$ python -q
>>> import numpy as np
>>> from numpy import linalg as LA
>>> np.set_printoptions(suppress=True, linewidth=200)
>>> J = np.loadtxt("case2.csv", delimiter=",")
>>> J.round(2)
array([[0.24, 0.24, 0.15, 0.15, 0.24, 0.15, 0.05],
       [0.24, 0.24, 0.15, 0.15, 0.24, 0.15, 0.05],
       [0.15, 0.15, 0.09, 0.09, 0.15, 0.09, 0.03],
       [0.15, 0.15, 0.09, 0.09, 0.15, 0.09, 0.03],
       [0.24, 0.24, 0.15, 0.15, 0.24, 0.15, 0.05],
       [0.15, 0.15, 0.09, 0.09, 0.15, 0.09, 0.03],
       [0.05, 0.05, 0.03, 0.03, 0.05, 0.03, 0.01]])
>>> B = np.array([[4, -4, -3],
...     [9, 9, 2],
...     [-1, -6, -3],
...     [-9, -3, 1],
...     [-4, -2, -7],
...     [0, -2, 9],
...     [6, 3, -4]])
>>> np.round(J @ B, 2)
array([[ 1.02, -0.73, -1.12],
       [ 1.02, -0.73, -1.12],
       [ 0.61, -0.44, -0.67],
       [ 0.61, -0.44, -0.67],
       [ 1.02, -0.73, -1.12],
       [ 0.61, -0.44, -0.67],
       [ 0.2 , -0.15, -0.22]])
>>> B @ J
Traceback (most recent call last):
  File "<python-input-7>", line 1, in <module>
    B @ J
    ~~^~~
ValueError: matmul: Input operand 1 has a mismatch in its core dimension 0, with gufunc signature (n?,k),(k,m?)->(n?,m?) (size 7 is different from 3)
>>> np.vstack([J, B.T]).shape
(10, 7)
>>> np.round(np.einsum("ij,ij->i", J, J), 2)
array([0.24, 0.24, 0.09, 0.09, 0.24, 0.09, 0.01])
>>> LA.matrix_rank(J @ B)
np.int64(1)
>>> np.round(np.einsum("ik,kj->ji", J, B), 2)
array([[ 1.02,  1.02,  0.61,  0.61,  1.02,  0.61,  0.2 ],
       [-0.73, -0.73, -0.44, -0.44, -0.73, -0.44, -0.15],
       [-1.12, -1.12, -0.67, -0.67, -1.12, -0.67, -0.22]])
>>> np.round(B.T @ J.T, 2)
array([[ 1.02,  1.02,  0.61,  0.61,  1.02,  0.61,  0.2 ],
       [-0.73, -0.73, -0.44, -0.44, -0.73, -0.44, -0.15],
       [-1.12, -1.12, -0.67, -0.67, -1.12, -0.67, -0.22]])
